$ ipython --no-banner

In [1]: import numpy as np

In [2]: import numpy.linalg as la

In [3]: np.set_printoptions(precision=2, suppress=True, linewidth=200)

In [4]: def rnd(a):
   ...:     return np.round(a, 2) + 0
   ...: 

In [5]: W0 = np.array([[0, 3, 3, 1, 3, 2, 2, 3],
   ...:     [3, 0, 3, 3, 1, 3, 2, 2],
   ...:     [2, 3, 0, 3, 3, 1, 3, 2],
   ...:     [2, 2, 3, 0, 3, 3, 1, 3],
   ...:     [3, 2, 2, 3, 0, 3, 3, 1],
   ...:     [1, 3, 2, 2, 3, 0, 3, 3],
   ...:     [3, 1, 3, 2, 2, 3, 0, 3],
   ...:     [3, 3, 1, 3, 2, 2, 3, 0]])

In [6]: W0
Out[6]: 
array([[0, 3, 3, 1, 3, 2, 2, 3],
       [3, 0, 3, 3, 1, 3, 2, 2],
       [2, 3, 0, 3, 3, 1, 3, 2],
       [2, 2, 3, 0, 3, 3, 1, 3],
       [3, 2, 2, 3, 0, 3, 3, 1],
       [1, 3, 2, 2, 3, 0, 3, 3],
       [3, 1, 3, 2, 2, 3, 0, 3],
       [3, 3, 1, 3, 2, 2, 3, 0]])

In [7]: np.trace(W0)
Out[7]: np.int64(0)

In [8]: assert W0 == W0.T
ValueError: The truth value of an array with more than one element is ambiguous. Use a.any() or a.all()


In [9]: rnd(la.det(W0))
Out[9]: np.float64(-2125.0)

In [10]: np.allclose(W0 @ W0.T, W0.T @ W0)
Out[10]: True

In [11]: (W0 + W0.T) / 2
Out[11]: 
array([[0. , 3. , 2.5, 1.5, 3. , 1.5, 2.5, 3. ],
       [3. , 0. , 3. , 2.5, 1.5, 3. , 1.5, 2.5],
       [2.5, 3. , 0. , 3. , 2.5, 1.5, 3. , 1.5],
       [1.5, 2.5, 3. , 0. , 3. , 2.5, 1.5, 3. ],
       [3. , 1.5, 2.5, 3. , 0. , 3. , 2.5, 1.5],
       [1.5, 3. , 1.5, 2.5, 3. , 0. , 3. , 2.5],
       [2.5, 1.5, 3. , 1.5, 2.5, 3. , 0. , 3. ],
       [3. , 2.5, 1.5, 3. , 1.5, 2.5, 3. , 0. ]])

In [12]: W0 @ np.ones(8)
Out[12]: array([17., 17., 17., 17., 17., 17., 17., 17.])

In [13]: out = W0 / la.norm(W0, axis=1, keepdims=True)

In [14]: G = out @ out.T

In [15]: rnd(np.degrees(np.arccos(np.clip(G[2, 6], -1, 1))))
Out[15]: np.float64(48.19)

In [16]: (G - 2 * np.eye(8)).round(6).argmax(axis=1)
Out[16]: array([3, 4, 5, 0, 1, 0, 1, 2])

In [17]: W0[4] @ W0[1]
Out[17]: np.int64(41)

In [18]: rnd(la.norm(W0[4] - W0[1]))
Out[18]: np.float64(2.83)

In [19]: la.norm(W0, axis=2)
AxisError: axis 2 is out of bounds for array of dimension 2


In [20]: rnd(la.norm(W0) ** 2 / la.norm(W0, 2) ** 2)
Out[20]: np.float64(1.25)

In [21]: rnd(la.norm(W0, axis=1))
Out[21]: array([6.71, 6.71, 6.71, 6.71, 6.71, 6.71, 6.71, 6.71])

In [22]: rnd(la.norm(W0[4], 1)), rnd(la.norm(W0[4], np.inf))
Out[22]: (np.float64(17.0), np.float64(3.0))

In [23]: t3 = np.stack([W0, -2 * W0, W0[::-1]])

In [24]: np.einsum("bij,cij->bc", t3, t3)
Out[24]: 
array([[ 360, -720,  288],
       [-720, 1440, -576],
       [ 288, -576,  360]])

In [25]: t3.sum(axis=0)
Out[25]: 
array([[ 3,  0, -2,  2, -1,  0,  1, -3],
       [ 0,  1,  0, -1,  1,  0, -2,  1],
       [-1,  0,  2, -1,  0, -1,  0,  1],
       [ 1,  0, -1,  3, -3,  0,  2, -2],
       [-1,  0,  1, -3,  3,  0, -2,  2],
       [ 1,  0, -2,  1,  0,  1,  0, -1],
       [ 0, -1,  0,  1, -1,  0,  2, -1],
       [-3,  0,  2, -2,  1,  0, -1,  3]])

In [26]: rnd(la.det(t3))
Out[26]: array([  -2125., -544000.,   -2125.])

In [27]: (t3 @ W0.T).shape
Out[27]: (3, 8, 8)

In [28]: X = np.load("layer14.npy")

In [29]: rnd(X)
Out[29]: 
array([[-11.  ,  -1.01,   9.02,   5.02,  -5.02,  -3.02],
       [  7.  ,   0.  ,  -5.01,  -2.98,   2.99,   2.  ],
       [  5.98,  -3.02,  -2.99,  -2.01,   0.03,   1.99],
       [  8.97,  -4.  ,  -3.99,  -2.98,   1.  ,   3.01],
       [ -8.02,  10.01,   4.96,   2.02,   7.99,  -3.04],
       [ -5.01,  -6.02,   3.97,   3.01,  -8.97,  -0.99],
       [ -0.01,  -0.99,  -0.98,  -0.06,  -1.97,   0.  ],
       [ -7.99,  -1.01,   9.01,   4.01,  -2.01,  -1.98],
       [ -3.98,   9.  ,  -0.99,   0.  ,   6.  ,  -2.02],
       [-10.98,   1.99,  11.98,   5.  ,   1.02,  -2.99],
       [  0.94,  -5.01,   5.04,   1.03,  -1.01,   0.98],
       [-12.04,  -2.98,  11.96,   5.99,  -6.03,  -2.99]])

In [30]: labels = X[:, 5] > np.median(X[:, 5])

In [31]: u = X[labels].mean(axis=0) - X[~labels].mean(axis=0)

In [32]: ((X - X.mean(axis=0)) @ u > 0).astype(int)
Out[32]: array([0, 1, 1, 1, 0, 1, 1, 0, 0, 0, 1, 0])

In [33]: labels.astype(int)
Out[33]: array([0, 1, 1, 1, 0, 1, 1, 0, 0, 0, 1, 0])

In [34]: (((X - X.mean(axis=0)) @ u > 0) == labels).mean()
Out[34]: np.float64(1.0)

In [35]: G = np.cov(X, rowvar=False)

In [36]: rnd(np.corrcoef(X.T))
Out[36]: 
array([[ 1.  , -0.29, -0.91, -0.96,  0.25,  0.98],
       [-0.29,  1.  , -0.01,  0.01,  0.8 , -0.47],
       [-0.91, -0.01,  1.  ,  0.97, -0.38, -0.81],
       [-0.96,  0.01,  0.97,  1.  , -0.47, -0.88],
       [ 0.25,  0.8 , -0.38, -0.47,  1.  ,  0.08],
       [ 0.98, -0.47, -0.81, -0.88,  0.08,  1.  ]])

In [37]: rnd(X.std(axis=0))
Out[37]: array([7.15, 4.85, 5.92, 3.04, 4.64, 2.17])

In [38]: rnd(la.eigvalsh(G)[::-1])
Out[38]: array([107.3 ,  46.07,   4.98,   0.  ,   0.  ,   0.  ])

In [39]: Xc = (X - X.mean(axis=0)) / X.std(axis=0)

In [40]: np.argwhere(np.abs(Xc) > 2)
Out[40]: array([[4, 1]])

In [41]: Xc.std(axis=0)
Out[41]: array([1., 1., 1., 1., 1., 1.])

In [42]: b = la.lstsq(np.delete(Xc, 0, axis=1), Xc[:, 0])[0]

In [43]: np.abs(b).argmax()
Out[43]: np.int64(0)

In [44]: rnd(b)
Out[44]: array([-0.41, -0.36, -0.18,  0.34,  0.31])

In [45]: rnd(1 - np.var(Xc[:, 0] - np.delete(Xc, 0, axis=1) @ b))
Out[45]: np.float64(1.0)

In [46]: x0 = np.array([2, 1, 5, 5, 3, 4])

In [47]: a = np.maximum(X @ x0, 0)

In [48]: rnd(a)
Out[48]: array([20.04,  0.  ,  0.  ,  0.  , 40.69,  0.  ,  0.  , 34.12,  6.04, 56.05, 28.09, 32.65])

In [49]: rnd(np.maximum(X @ x0, 0) - np.maximum(-X @ x0, 0))
Out[49]: array([ 20.04,  -9.  ,  -8.02,  -5.89,  40.69, -12.01, -12.13,  34.12,   6.04,  56.05,  28.09,  32.65])

In [50]: rnd(X.T @ a)
Out[50]: array([-1825.45,   280.53,  1887.52,   824.44,    24.02,  -501.8 ])

In [51]: np.flatnonzero(a > 1e-9)
Out[51]: array([ 0,  4,  7,  8,  9, 10, 11])

In [52]: D = la.norm(X[:, None] - X[None], axis=-1)

In [53]: D[1].round(6).argsort(kind="stable")[:4]
Out[53]: array([1, 2, 3, 6])

In [54]: np.flatnonzero(D[1] < D.mean() / 2)
Out[54]: array([1, 2, 3])

In [55]: D.mean(axis=1).argmax()
Out[55]: np.int64(4)

In [56]: D.shape
Out[56]: (12, 12)

In [57]: rnd(D[:5, :5])
Out[57]: 
array([[ 0.  , 25.98, 23.17, 26.72, 18.03],
       [25.98,  0.  ,  4.9 ,  5.1 , 22.37],
       [23.17,  4.9 ,  0.  ,  3.72, 23.11],
       [26.72,  5.1 ,  3.72,  0.  , 26.  ],
       [18.03, 22.37, 23.11, 26.  ,  0.  ]])

In [58]: np.unravel_index(D.round(6).argmax(), D.shape)
Out[58]: (np.int64(3), np.int64(11))

In [59]: la.matrix_rank(D ** 2)
Out[59]: np.int64(8)

In [60]: m1 = np.loadtxt("data.csv", delimiter=",")

In [61]: m1
Out[61]: 
array([[0., 0., 0., 0., 0., 0., 1., 0., 0., 0., 0.],
       [0., 0., 0., 1., 0., 0., 0., 0., 1., 0., 0.],
       [0., 0., 0., 0., 0., 0., 1., 0., 0., 1., 0.],
       [0., 1., 0., 0., 0., 0., 0., 0., 0., 0., 1.],
       [0., 0., 0., 0., 0., 1., 0., 1., 0., 0., 0.],
       [0., 0., 0., 0., 1., 0., 0., 0., 0., 0., 0.],
       [1., 0., 1., 0., 0., 0., 0., 0., 0., 0., 0.],
       [0., 0., 0., 0., 1., 0., 0., 0., 0., 0., 1.],
       [0., 1., 0., 0., 0., 0., 0., 0., 0., 0., 0.],
       [0., 0., 1., 0., 0., 0., 0., 0., 0., 0., 0.],
       [0., 0., 0., 1., 0., 0., 0., 1., 0., 0., 0.]])

In [62]: left, sigma, vt = la.svd(m1)

In [63]: evecs = vt[:(sigma > 1e-8).sum()]

In [64]: rng = np.random.default_rng(9)

In [65]: x0 = m1[9] + -1 * m1[8] + rng.integers(2) * np.eye(11)[1]

In [66]: x0
Out[66]: array([ 0., -1.,  1.,  0.,  0.,  0.,  0.,  0.,  0.,  0.,  0.])

In [67]: la.matrix_rank(np.vstack([m1, x0]))
Out[67]: np.int64(10)

In [68]: rnd(np.diag(evecs.T @ evecs))
Out[68]: array([1.  , 1.  , 1.  , 0.75, 1.  , 0.75, 1.  , 0.75, 0.75, 1.  , 1.  ])

In [69]: np.allclose(evecs.T @ evecs @ x0, x0)
Out[69]: True

In [70]: rnd(evecs.T @ evecs)
Out[70]: 
array([[ 1.  ,  0.  ,  0.  ,  0.  ,  0.  ,  0.  ,  0.  ,  0.  ,  0.  ,  0.  ,  0.  ],
       [ 0.  ,  1.  ,  0.  ,  0.  ,  0.  ,  0.  ,  0.  ,  0.  ,  0.  ,  0.  ,  0.  ],
       [ 0.  ,  0.  ,  1.  ,  0.  ,  0.  ,  0.  ,  0.  ,  0.  ,  0.  ,  0.  ,  0.  ],
       [ 0.  ,  0.  ,  0.  ,  0.75,  0.  , -0.25,  0.  ,  0.25,  0.25,  0.  ,  0.  ],
       [ 0.  ,  0.  ,  0.  ,  0.  ,  1.  ,  0.  ,  0.  ,  0.  ,  0.  ,  0.  ,  0.  ],
       [ 0.  ,  0.  ,  0.  , -0.25,  0.  ,  0.75,  0.  ,  0.25,  0.25,  0.  ,  0.  ],
       [ 0.  ,  0.  ,  0.  ,  0.  ,  0.  ,  0.  ,  1.  ,  0.  ,  0.  ,  0.  ,  0.  ],
       [ 0.  ,  0.  ,  0.  ,  0.25,  0.  ,  0.25,  0.  ,  0.75, -0.25,  0.  ,  0.  ],
       [ 0.  ,  0.  ,  0.  ,  0.25,  0.  ,  0.25,  0.  , -0.25,  0.75,  0.  ,  0.  ],
       [ 0.  ,  0.  ,  0.  ,  0.  ,  0.  ,  0.  ,  0.  ,  0.  ,  0.  ,  1.  ,  0.  ],
       [ 0.  ,  0.  ,  0.  ,  0.  ,  0.  ,  0.  ,  0.  ,  0.  ,  0.  ,  0.  ,  1.  ]])

In [71]: ev, evecs = la.eigh(m1)

In [72]: x0 = np.array([0, -1, 2, 0, 0, 2, 2, 0, 1, -1, -1])

In [73]: rnd(x0 @ m1 @ x0 / (x0 @ x0)), rnd(ev[0]), rnd(ev[-1])
Out[73]: (np.float64(0.12), np.float64(-1.85), np.float64(1.85))

In [74]: rnd(evecs * np.maximum(ev, 0) @ evecs.T)
Out[74]: 
array([[ 0.45,  0.  ,  0.22,  0.  ,  0.  ,  0.  ,  0.5 ,  0.  ,  0.  ,  0.  ,  0.  ],
       [ 0.  ,  0.68,  0.  ,  0.5 , -0.03,  0.  ,  0.  ,  0.  ,  0.5 ,  0.  ,  0.19],
       [ 0.22,  0.  ,  0.67,  0.  ,  0.  ,  0.  ,  0.5 ,  0.  ,  0.  ,  0.5 ,  0.  ],
       [ 0.  ,  0.5 ,  0.  ,  0.6 ,  0.  , -0.08,  0.  ,  0.25,  0.27,  0.  ,  0.5 ],
       [ 0.  , -0.03,  0.  ,  0.  ,  0.68,  0.5 ,  0.  ,  0.5 ,  0.  ,  0.  ,  0.19],
       [ 0.  ,  0.  ,  0.  , -0.08,  0.5 ,  0.41,  0.  ,  0.27,  0.05,  0.  ,  0.  ],
       [ 0.5 ,  0.  ,  0.5 ,  0.  ,  0.  ,  0.  ,  0.67,  0.  ,  0.  ,  0.22,  0.  ],
       [ 0.  ,  0.  ,  0.  ,  0.25,  0.5 ,  0.27,  0.  ,  0.6 , -0.08,  0.  ,  0.5 ],
       [ 0.  ,  0.5 ,  0.  ,  0.27,  0.  ,  0.05,  0.  , -0.08,  0.41,  0.  ,  0.  ],
       [ 0.  ,  0.  ,  0.5 ,  0.  ,  0.  ,  0.  ,  0.22,  0.  ,  0.  ,  0.45,  0.  ],
       [ 0.  ,  0.19,  0.  ,  0.5 ,  0.19,  0.  ,  0.  ,  0.5 ,  0.  ,  0.  ,  0.65]])

In [75]: rnd(evecs * np.abs(ev) @ evecs.T)
Out[75]: 
array([[ 0.89,  0.  ,  0.45,  0.  ,  0.  ,  0.  ,  0.  ,  0.  ,  0.  ,  0.  ,  0.  ],
       [ 0.  ,  1.36,  0.  ,  0.  , -0.05,  0.  ,  0.  ,  0.  ,  0.  ,  0.  ,  0.38],
       [ 0.45,  0.  ,  1.34,  0.  ,  0.  ,  0.  ,  0.  ,  0.  ,  0.  ,  0.  ,  0.  ],
       [ 0.  ,  0.  ,  0.  ,  1.2 ,  0.  , -0.16,  0.  ,  0.49,  0.54,  0.  ,  0.  ],
       [ 0.  , -0.05,  0.  ,  0.  ,  1.36,  0.  ,  0.  ,  0.  ,  0.  ,  0.  ,  0.38],
       [ 0.  ,  0.  ,  0.  , -0.16,  0.  ,  0.82,  0.  ,  0.54,  0.11,  0.  ,  0.  ],
       [ 0.  ,  0.  ,  0.  ,  0.  ,  0.  ,  0.  ,  1.34,  0.  ,  0.  ,  0.45,  0.  ],
       [ 0.  ,  0.  ,  0.  ,  0.49,  0.  ,  0.54,  0.  ,  1.2 , -0.16,  0.  ,  0.  ],
       [ 0.  ,  0.  ,  0.  ,  0.54,  0.  ,  0.11,  0.  , -0.16,  0.82,  0.  ,  0.  ],
       [ 0.  ,  0.  ,  0.  ,  0.  ,  0.  ,  0.  ,  0.45,  0.  ,  0.  ,  0.89,  0.  ],
       [ 0.  ,  0.38,  0.  ,  0.  ,  0.38,  0.  ,  0.  ,  0.  ,  0.  ,  0.  ,  1.31]])

In [76]: (np.sign(evecs[:, -1].round(6)) == np.sign(evecs[0, -1].round(6))).astype(int)
Out[76]: array([1, 0, 1, 0, 0, 0, 1, 0, 0, 1, 0])

In [77]: rk = la.matrix_rank(m1)

In [78]: rk
Out[78]: np.int64(10)

In [79]: null = la.svd(m1)[2][rk:].T

In [80]: rnd(null[:, 0] / null[np.abs(null[:, 0]).round(6).argmax(), 0])
Out[80]: array([ 0.,  0.,  0.,  1.,  0.,  1.,  0., -1., -1.,  0.,  0.])

In [81]: la.matrix_rank(m1.T @ m1), la.matrix_rank(m1 @ m1.T)
Out[81]: (np.int64(10), np.int64(10))

In [82]: [int(la.matrix_rank(m1[:, :j + 1])) for j in range(11)]
Out[82]: [1, 2, 3, 4, 5, 6, 7, 8, 8, 9, 10]

In [83]: null.shape
Out[83]: (11, 1)

In [84]: rnd(null @ null.T)
Out[84]: 
array([[ 0.  ,  0.  ,  0.  ,  0.  ,  0.  ,  0.  ,  0.  ,  0.  ,  0.  ,  0.  ,  0.  ],
       [ 0.  ,  0.  ,  0.  ,  0.  ,  0.  ,  0.  ,  0.  ,  0.  ,  0.  ,  0.  ,  0.  ],
       [ 0.  ,  0.  ,  0.  ,  0.  ,  0.  ,  0.  ,  0.  ,  0.  ,  0.  ,  0.  ,  0.  ],
       [ 0.  ,  0.  ,  0.  ,  0.25,  0.  ,  0.25,  0.  , -0.25, -0.25,  0.  ,  0.  ],
       [ 0.  ,  0.  ,  0.  ,  0.  ,  0.  ,  0.  ,  0.  ,  0.  ,  0.  ,  0.  ,  0.  ],
       [ 0.  ,  0.  ,  0.  ,  0.25,  0.  ,  0.25,  0.  , -0.25, -0.25,  0.  ,  0.  ],
       [ 0.  ,  0.  ,  0.  ,  0.  ,  0.  ,  0.  ,  0.  ,  0.  ,  0.  ,  0.  ,  0.  ],
       [ 0.  ,  0.  ,  0.  , -0.25,  0.  , -0.25,  0.  ,  0.25,  0.25,  0.  ,  0.  ],
       [ 0.  ,  0.  ,  0.  , -0.25,  0.  , -0.25,  0.  ,  0.25,  0.25,  0.  ,  0.  ],
       [ 0.  ,  0.  ,  0.  ,  0.  ,  0.  ,  0.  ,  0.  ,  0.  ,  0.  ,  0.  ,  0.  ],
       [ 0.  ,  0.  ,  0.  ,  0.  ,  0.  ,  0.  ,  0.  ,  0.  ,  0.  ,  0.  ,  0.  ]])
